% ipython --no-banner

In [1]: import numpy as np

In [2]: np.set_printoptions(suppress=True, linewidth=140)

In [3]: K = np.vander(np.arange(4) - 2, 3, increasing=True)

In [4]: K
Out[4]: 
array([[ 1, -2,  4],
       [ 1, -1,  1],
       [ 1,  0,  0],
       [ 1,  1,  1]])

In [5]: x = np.array([-4, -5, 0])

In [6]: rhs = K @ x

In [7]: np.round(np.linalg.pinv(K) @ K, 3) + 0
Out[7]: 
array([[1., 0., 0.],
       [0., 1., 0.],
       [0., 0., 1.]])

In [8]: np.round(np.linalg.lstsq(K, rhs)[0], 3) + 0
Out[8]: array([-4., -5.,  0.])

In [9]: rng = np.random.default_rng(774)

In [10]: rhs = rhs + 0.05 * rng.normal(size=4)

In [11]: rhs.round(3)
Out[11]: array([ 5.914,  0.899, -3.957, -8.97 ])

In [12]: beta, *_ = np.linalg.lstsq(K, rhs)

In [13]: [round(float(np.linalg.norm(np.linalg.solve(K.T @ K + lam * np.eye(3), K.T @ rhs))), 2) for lam in (0, 1, 10, 100)]
Out[13]: [6.37, 4.75, 1.53, 0.24]

In [14]: np.round(K.T @ (rhs - K @ beta), 3) + 0
Out[14]: array([0., 0., 0.])

In [15]: round(float(np.linalg.norm(rhs - K @ beta)), 3)
Out[15]: 0.071

In [16]: beta.round()
Out[16]: array([-4., -5.,  0.])

In [17]: out = np.array([[2, 6], [9, 5]])

In [18]: C = np.kron(out, K)

In [19]: C
Out[19]: 
array([[  2,  -4,   8,   6, -12,  24],
       [  2,  -2,   2,   6,  -6,   6],
       [  2,   0,   0,   6,   0,   0],
       [  2,   2,   2,   6,   6,   6],
       [  9, -18,  36,   5, -10,  20],
       [  9,  -9,   9,   5,  -5,   5],
       [  9,   0,   0,   5,   0,   0],
       [  9,   9,   9,   5,   5,   5]])

In [20]: round(float(np.linalg.norm(C, 2)), 3), np.round(np.linalg.norm(out, 2) * np.linalg.norm(K, 2), 3)
Out[20]: (56.086, np.float64(56.086))
